$ python3 -q
>>> import numpy as np
>>> import numpy.linalg as la
>>> np.set_printoptions(precision=2, suppress=True, linewidth=200, sign=" ")
>>> M = np.load("run11.npy")
>>> M
array([[ 0,  0,  0,  0],
       [ 0,  0,  0,  0],
       [-6, -9, -2, -3],
       [-6, -3, -2, -1]])
>>> # row 1 repeats row 0
>>> rng = np.random.default_rng(31)
>>> out = M + rng.integers(-2, 3, (4, 2)) @ rng.integers(-2, 3, (2, 4))
>>> out
array([[ -4,  -4,   2,  -4],
       [  4,   4,  -2,   4],
       [ -8, -11,  -1,  -5],
       [ -4,  -5,  -4,   3]])
>>> np.abs(out - M).sum(axis=1)
array([ 14,  14,   7,  10])
>>> np.round(la.svd(out - M, compute_uv=False), 2) + 0
array([ 11.23,   4.34,   0.  ,   0.  ])
>>> r = la.matrix_rank(out)
>>> r
np.int64(3)
>>> N = la.svd(out)[2][r:].T
>>> N.shape
(4, 1)
>>> N[:, 0] / N[np.abs(N[:, 0]).round(6).argmax(), 0]
array([ 0.72, -0.94,  1.  ,  0.72])
>>> [int(la.matrix_rank(out[:, :j + 1])) for j in range(4)]
[1, 2, 3, 3]
>>> A = np.load("test2.npy")
>>> A
array([[ 0,  0,  0,  0,  0,  0],
       [ 0,  3,  0,  0,  0,  0],
       [ 0,  0,  0,  0,  0,  0],
       [ 0,  0,  0,  3,  0,  0],
       [ 0,  0,  0,  0,  0,  0],
       [ 0,  0,  0,  0,  0,  1]])
>>> x = np.array([-1, 0, 1, -1])
>>> M @ np.ones(4)
array([  0.,   0., -20., -12.])
>>> np.einsum("ij,j->i", M, x)
array([ 0,  0,  7,  5])
>>> (M @ x).argmax()
np.int64(2)
>>> M @ np.eye(4)[1]
array([ 0.,  0., -9., -3.])
>>> la.norm(M @ x) <= la.norm(M, 2) * la.norm(x) + 1e-9
np.True_
